$ ipython --no-banner

In [1]: import numpy as np

In [2]: np.set_printoptions(precision=3, suppress=True, linewidth=120)

In [3]: E = np.load("block18.npy")

In [4]: E
Out[4]: 
array([[2, 1, 2, 2],
       [1, 6, 3, 2],
       [2, 3, 2, 4],
       [2, 2, 4, 2]])

In [5]: w, vecs = np.linalg.eigh(E)

In [6]: print(np.linalg.eigvalsh(E @ E))
[  0.159   4.313  10.459 109.069]

In [7]: print(np.unique(w.round(6) + 0, return_counts=True)[1])
[1 1 1 1]

In [8]: (w > 1e-8).sum(), (w < -1e-8).sum()
Out[8]: (np.int64(3), np.int64(1))

In [9]: w.sum(), np.trace(E)
Out[9]: (np.float64(12.0), np.int64(12))

In [10]: np.round(vecs.T @ vecs, 3) + 0
Out[10]: 
array([[1., 0., 0., 0.],
       [0., 1., 0., 0.],
       [0., 0., 1., 0.],
       [0., 0., 0., 1.]])

In [11]: print(np.linalg.svd(E, compute_uv=False))
[10.444  3.234  2.077  0.399]

In [12]: np.abs(vecs[:, -1]).round(6).argmax()
Out[12]: np.int64(1)

In [13]: vecs @ np.diag(w) @ vecs.T
Out[13]: 
array([[2., 1., 2., 2.],
       [1., 6., 3., 2.],
       [2., 3., 2., 4.],
       [2., 2., 4., 2.]])

In [14]: A = np.load("w.npy")

In [15]: A
Out[15]: 
array([[0, 0, 2, 5],
       [5, 0, 0, 2],
       [2, 5, 0, 0],
       [0, 2, 5, 0]])

In [16]: np.sort(np.abs(np.fft.fft(A[0]))), np.sort(np.linalg.svd(A, compute_uv=False))
Out[16]: (array([3.   , 5.385, 5.385, 7.   ]), array([3.   , 5.385, 5.385, 7.   ]))

In [17]: print((A @ A)[0])
[ 4 20 25  0]

In [18]: print(np.fft.fft(A[0]))
[ 7.+0.j -2.+5.j -3.+0.j -2.-5.j]

In [19]: np.allclose(A @ A.T, A.T @ A)
Out[19]: True

In [20]: K = np.load("a.npy")

In [21]: K
Out[21]: 
array([[-1.,  0., -2., -2.,  0.],
       [ 0., -1.,  0.,  0., -2.],
       [-2.,  0., -1., -2.,  0.],
       [-2.,  0., -2., -1.,  0.],
       [ 0., -2.,  0.,  0., -1.]])

In [22]: round(float(np.linalg.det(2 * K)), 3), round(float(np.linalg.det(K)), 3)
Out[22]: (480.0, 15.0)

In [23]: np.poly(K)
Out[23]: array([  1.,   5.,  -6., -22.,  37., -15.])

In [24]: out = np.array([[1, 2, 1], [2, 1, 2]])

In [25]: cent = np.kron(out, K)

In [26]: cent.shape
Out[26]: (10, 15)

In [27]: cent
Out[27]: 
array([[-1.,  0., -2., -2.,  0., -2.,  0., -4., -4.,  0., -1.,  0., -2., -2.,  0.],
       [ 0., -1.,  0.,  0., -2.,  0., -2.,  0.,  0., -4.,  0., -1.,  0.,  0., -2.],
       [-2.,  0., -1., -2.,  0., -4.,  0., -2., -4.,  0., -2.,  0., -1., -2.,  0.],
       [-2.,  0., -2., -1.,  0., -4.,  0., -4., -2.,  0., -2.,  0., -2., -1.,  0.],
       [ 0., -2.,  0.,  0., -1.,  0., -4.,  0.,  0., -2.,  0., -2.,  0.,  0., -1.],
       [-2.,  0., -4., -4.,  0., -1.,  0., -2., -2.,  0., -2.,  0., -4., -4.,  0.],
       [ 0., -2.,  0.,  0., -4.,  0., -1.,  0.,  0., -2.,  0., -2.,  0.,  0., -4.],
       [-4.,  0., -2., -4.,  0., -2.,  0., -1., -2.,  0., -4.,  0., -2., -4.,  0.],
       [-4.,  0., -4., -2.,  0., -2.,  0., -2., -1.,  0., -4.,  0., -4., -2.,  0.],
       [ 0., -4.,  0.,  0., -2.,  0., -2.,  0.,  0., -1.,  0., -4.,  0.,  0., -2.]])

In [28]: np.linalg.matrix_rank(cent)
Out[28]: np.int64(10)
